$ ipython --no-banner

In [1]: import numpy as np

In [2]: np.set_printoptions(precision=4, suppress=True, linewidth=120)

In [3]: def tidy(a):
   ...:     return np.round(a, 4) + 0
   ...: 

In [4]: f = np.array([1, 1, -2, 1, 1, 2, -1, -2, -1])

In [5]: rng = np.random.default_rng(692518)

In [6]: mat = np.outer(rng.normal(size=34), f) + 0.1 * rng.normal(size=(34, 9))

In [7]: print(tidy(mat))
[[-0.4352 -0.4068  0.9113 -0.5146 -0.3478 -1.0644  0.5953  0.9579  0.4254]
 [-0.9436 -1.3086  2.1037 -1.0856 -1.0737 -2.1266  1.0105  2.0892  1.021 ]
 [-0.2489 -0.2355  0.6834 -0.3118 -0.3909 -0.623   0.3826  0.6931  0.2887]
 [ 0.4089  0.2899 -0.5048  0.3281  0.1944  0.4791 -0.1917 -0.6277 -0.2777]
 [-0.1737  0.0019  0.1111 -0.1565 -0.1402 -0.2648  0.1771  0.0855  0.0499]
 [ 1.827   1.8489 -3.665   1.7988  1.7951  3.6176 -1.8451 -3.9498 -1.9351]
 [-0.9091 -0.9766  1.8465 -0.9817 -0.9184 -1.987   1.0232  2.0127  1.1306]
 [-0.5057 -0.4497  0.9972 -0.5275 -0.6057 -1.1912  0.5897  1.0512  0.4261]
 [-0.1065  0.0833  0.028  -0.2948 -0.1672 -0.1081 -0.0596  0.0762 -0.0082]
 [ 0.0546 -0.0233  0.2393 -0.005  -0.286  -0.2737  0.0468  0.0405  0.2307]
 [-2.4793 -2.5193  4.8719 -2.4584 -2.2758 -4.9661  2.578   5.0491  2.4508]
 [ 0.3777 -0.0101 -0.4096  0.0029  0.2476  0.2696 -0.2415 -0.3768 -0.3816]
 [ 1.4185  1.2167 -2.5601  1.4775  1.472   2.7007 -1.2456 -2.7406 -1.2691]
 [ 0.3314  0.5725 -0.8522  0.3843  0.5994  0.94   -0.4331 -0.6271 -0.649 ]
 [-0.7758 -0.6679  1.243  -0.653  -0.5364 -1.3616  0.6564  1.0855  0.6623]
 [-1.4208 -1.1882  2.4154 -1.3202 -1.2382 -2.3243  1.0451  2.4699  1.3788]
 [-0.0447 -0.1884  0.3794 -0.0612  0.0157 -0.4008  0.2971  0.3449  0.2092]
 [-1.1051 -1.2668  2.4001 -1.2739 -1.2946 -2.5043  1.3392  2.4557  1.2521]
 [ 1.7333  1.7027 -3.4364  1.6791  1.551   3.2724 -1.6022 -3.4216 -1.6267]
 [ 1.2808  1.277  -2.5507  1.1387  1.2879  2.4915 -1.1773 -2.7069 -1.3946]
 [ 0.2853  0.1629 -0.4666  0.1511  0.2326  0.3806 -0.16   -0.3664 -0.2946]
 [ 0.2385  0.2167 -0.4441 -0.0086  0.1182  0.492  -0.3237 -0.5208 -0.2751]
 [ 1.97    1.7915 -3.5486  1.6511  1.8734  3.5633 -1.8491 -3.7133 -1.8674]
 [ 0.1498  0.0097 -0.2717  0.1723  0.0508  0.4366 -0.2991 -0.48   -0.2478]
 [-0.0207  0.0688 -0.2088 -0.048   0.1764  0.3842  0.0019 -0.2253  0.0624]
 [-1.4514 -1.3297  2.9715 -1.5752 -1.5909 -2.9     1.4007  3.0257  1.6092]
 [-0.1992 -0.2873  0.4708 -0.1718 -0.2015 -0.4017  0.2782  0.3287  0.4022]
 [ 2.0451  2.0289 -4.1729  1.8972  2.0113  4.1339 -2.0746 -4.1489 -2.1142]
 [-0.9742 -1.3708  2.4117 -0.9283 -1.202  -2.4524  1.3019  2.2761  1.0999]
 [ 0.3804  0.5802 -1.1735  0.2429  0.6118  0.9432 -0.5446 -0.7967 -0.5873]
 [-0.0522 -0.0203  0.0253  0.0612  0.0308  0.2208  0.0382 -0.3001 -0.0214]
 [-1.013  -1.1209  1.8161 -0.9999 -1.0317 -1.7422  0.8451  1.7914  1.2208]
 [ 0.8735  0.9865 -1.6782  0.8391  0.866   1.6444 -0.8174 -1.6864 -0.8853]
 [-0.4892 -0.3697  1.1933 -0.5501 -0.6392 -0.9109  0.4227  1.0331  0.3947]]

In [8]: cen = (mat - mat.mean(axis=0)) / mat.std(axis=0)

In [9]: tidy(cen.std(axis=0))
Out[9]: array([1., 1., 1., 1., 1., 1., 1., 1., 1.])

In [10]: np.argwhere(np.abs(cen) > 2)
Out[10]: 
array([[10,  0],
       [10,  1],
       [10,  2],
       [10,  3],
       [10,  4],
       [10,  5],
       [10,  6],
       [10,  7],
       [10,  8],
       [27,  2],
       [27,  5],
       [27,  6],
       [27,  8]])

In [11]: beta = np.linalg.lstsq(np.delete(cen, 5, axis=1), cen[:, 5])[0]

In [12]: np.abs(beta).argmax()
Out[12]: np.int64(5)

In [13]: tidy(np.abs(np.linalg.svd(mat)[2][-1]))
Out[13]: array([0.0536, 0.1758, 0.3062, 0.0084, 0.4633, 0.4507, 0.6167, 0.197 , 0.1884])

In [14]: np.linalg.matrix_rank(mat, rtol=0.1)
Out[14]: np.int64(1)

In [15]: round(np.log10(np.linalg.cond(mat)))
Out[15]: 2

In [16]: cen = mat - mat.mean(axis=0)

In [17]: U, sv, Vh = np.linalg.svd(cen, full_matrices=False)

In [18]: tidy(np.abs(Vh[-1]))
Out[18]: array([0.0703, 0.109 , 0.1863, 0.1855, 0.3829, 0.4871, 0.7061, 0.0932, 0.1515])

In [19]: print(np.linalg.matrix_rank(cen))
9

In [20]: tidy(Vh[0] * np.sign(Vh[0, np.abs(Vh[0]).argmax()]))
Out[20]: array([-0.2361, -0.2374,  0.468 , -0.2295, -0.2343, -0.4679,  0.2349,  0.4777,  0.2429])

In [21]: other = mat / np.sqrt((mat ** 2).mean(axis=1, keepdims=True))

In [22]: np.linalg.matrix_rank(mat - mat.mean(axis=1, keepdims=True))
Out[22]: np.int64(8)

In [23]: np.linalg.matrix_rank(other) == np.linalg.matrix_rank(mat)
Out[23]: np.True_

In [24]: idx = mat[:, 1] > np.median(mat[:, 1])

In [25]: f = mat[idx].mean(axis=0) - mat[~idx].mean(axis=0)

In [26]: tidy((((mat - mat.mean(axis=0)) @ f > 0) == idx).mean())
Out[26]: np.float64(0.9118)

In [27]: print(np.argsort(-np.abs(f).round(6), kind="stable"))
[2 7 5 8 1 6 4 0 3]

In [28]: idx.astype(int)
Out[28]: array([0, 0, 0, 1, 1, 1, 0, 0, 1, 0, 0, 1, 1, 1, 0, 0, 0, 0, 1, 1, 1, 1, 1, 1, 1, 0, 0, 1, 0, 1, 0, 0, 1, 0])

In [29]: ((mat - mat.mean(axis=0)) @ f > 0).astype(int)
Out[29]: array([0, 0, 0, 1, 0, 1, 0, 0, 0, 0, 0, 1, 1, 1, 0, 0, 0, 0, 1, 1, 1, 1, 1, 1, 1, 0, 0, 1, 0, 1, 1, 0, 1, 0])

In [30]: O, _ = np.linalg.qr(np.array([[-1.9],
    ...:     [-1.0],
    ...:     [-0.5],
    ...:     [0.2],
    ...:     [0.3],
    ...:     [0.3],
    ...:     [0.2],
    ...:     [-0.8],
    ...:     [0.8],
    ...:     [0.8]]))

In [31]: X = O @ O.T

In [32]: tidy(X)
Out[32]: 
array([[ 0.5128,  0.2699,  0.1349, -0.054 , -0.081 , -0.081 , -0.054 ,  0.2159, -0.2159, -0.2159],
       [ 0.2699,  0.142 ,  0.071 , -0.0284, -0.0426, -0.0426, -0.0284,  0.1136, -0.1136, -0.1136],
       [ 0.1349,  0.071 ,  0.0355, -0.0142, -0.0213, -0.0213, -0.0142,  0.0568, -0.0568, -0.0568],
       [-0.054 , -0.0284, -0.0142,  0.0057,  0.0085,  0.0085,  0.0057, -0.0227,  0.0227,  0.0227],
       [-0.081 , -0.0426, -0.0213,  0.0085,  0.0128,  0.0128,  0.0085, -0.0341,  0.0341,  0.0341],
       [-0.081 , -0.0426, -0.0213,  0.0085,  0.0128,  0.0128,  0.0085, -0.0341,  0.0341,  0.0341],
       [-0.054 , -0.0284, -0.0142,  0.0057,  0.0085,  0.0085,  0.0057, -0.0227,  0.0227,  0.0227],
       [ 0.2159,  0.1136,  0.0568, -0.0227, -0.0341, -0.0341, -0.0227,  0.0909, -0.0909, -0.0909],
       [-0.2159, -0.1136, -0.0568,  0.0227,  0.0341,  0.0341,  0.0227, -0.0909,  0.0909,  0.0909],
       [-0.2159, -0.1136, -0.0568,  0.0227,  0.0341,  0.0341,  0.0227, -0.0909,  0.0909,  0.0909]])

In [33]: f, r1 = X[4], X[9]

In [34]: tidy(f @ r1)
Out[34]: np.float64(0.0341)

In [35]: p = (f @ r1) / (f @ f) * f

In [36]: tidy(np.linalg.norm(f + r1) ** 2 + np.linalg.norm(f - r1) ** 2)
Out[36]: np.float64(0.2074)
